% ipython --no-banner

In [1]: import numpy as np

In [2]: np.set_printoptions(precision=2, suppress=True, linewidth=140)

In [3]: def rd(a):
   ...:     return np.round(a, 2) + 0
   ...: 

In [4]: A = np.load("mat.npy")

In [5]: print(A)
[[-2 -3  0 -2  1]
 [-1  2 -3  0  2]
 [-2  0 -3  3 -3]
 [-2 -3  0 -2  1]]

In [6]: print(np.linalg.matrix_rank(A, rtol=0.1))
3

In [7]: print([round(float(x), 2) for x in np.linalg.svd(A, compute_uv=False)[:3]])
[6.49, 5.16, 4.04]

In [8]: print(np.linalg.cond(A) > 100)
True

In [9]: print(np.argsort(-np.linalg.norm(A, axis=0).round(6), kind="stable")[:3])
[1 2 3]

In [10]: vec = np.array([1, 1, 3, 0, 2])

In [11]: print(A @ np.ones(5))
[-6.  0. -5. -6.]

In [12]: print(A * vec)
[[-2 -3  0  0  2]
 [-1  2 -9  0  4]
 [-2  0 -9  0 -6]
 [-2 -3  0  0  2]]

In [13]: print(np.sign((A @ vec).round(6)))
[-1 -1 -1 -1]

In [14]: print((A * vec).sum(axis=1))
[ -3  -4 -17  -3]

In [15]: print((A @ vec).argmax())
0

In [16]: print(np.linalg.lstsq(A[:-1].T, A[-1])[2])
3

In [17]: print(np.allclose(A[:-1].T @ np.linalg.lstsq(A[:-1].T, A[-1])[0], A[-1]))
True

In [18]: print(np.unique(A.round(6), axis=0).shape)
(3, 5)

In [19]: Uu, sig, Vt = np.linalg.svd(A)

In [20]: print(np.argmax(sig[:-1] / (sig[1:] + 1e-6)) + 1)
3

In [21]: print(rd(sig))
[6.49 5.16 4.04 0.  ]

In [22]: other = Uu[:, :3] @ np.diag(sig[:3]) @ Vt[:3]

In [23]: print(np.linalg.matrix_rank(other))
3

In [24]: print(rd(np.abs(A - other).max()))
0.0

In [25]: print(np.linalg.matrix_rank(A, rtol=0.05))
3

In [26]: print(rd(np.linalg.norm(A - other, 2)), rd(sig[3]))
0.0 0.0

In [27]: Uu, sig, Vt = np.linalg.svd(A, full_matrices=False)

In [28]: print(np.abs(Uu[:, 0]).round(6).argmax())
2

In [29]: print(np.allclose(Uu * sig @ Vt, A))
True

In [30]: print(rd(Uu.T @ Uu))
[[1. 0. 0. 0.]
 [0. 1. 0. 0.]
 [0. 0. 1. 0.]
 [0. 0. 0. 1.]]

In [31]: print(rd(np.sqrt((sig ** 2).sum())), rd(np.linalg.norm(A)))
9.22 9.22

In [32]: print((sig > 1e-8).sum())
3

In [33]: print(rd(np.cumsum(sig ** 2) / np.sum(sig ** 2)))
[0.5  0.81 1.   1.  ]

In [34]: print(rd(Vt @ Vt.T))
[[1. 0. 0. 0.]
 [0. 1. 0. 0.]
 [0. 0. 1. 0.]
 [0. 0. 0. 1.]]
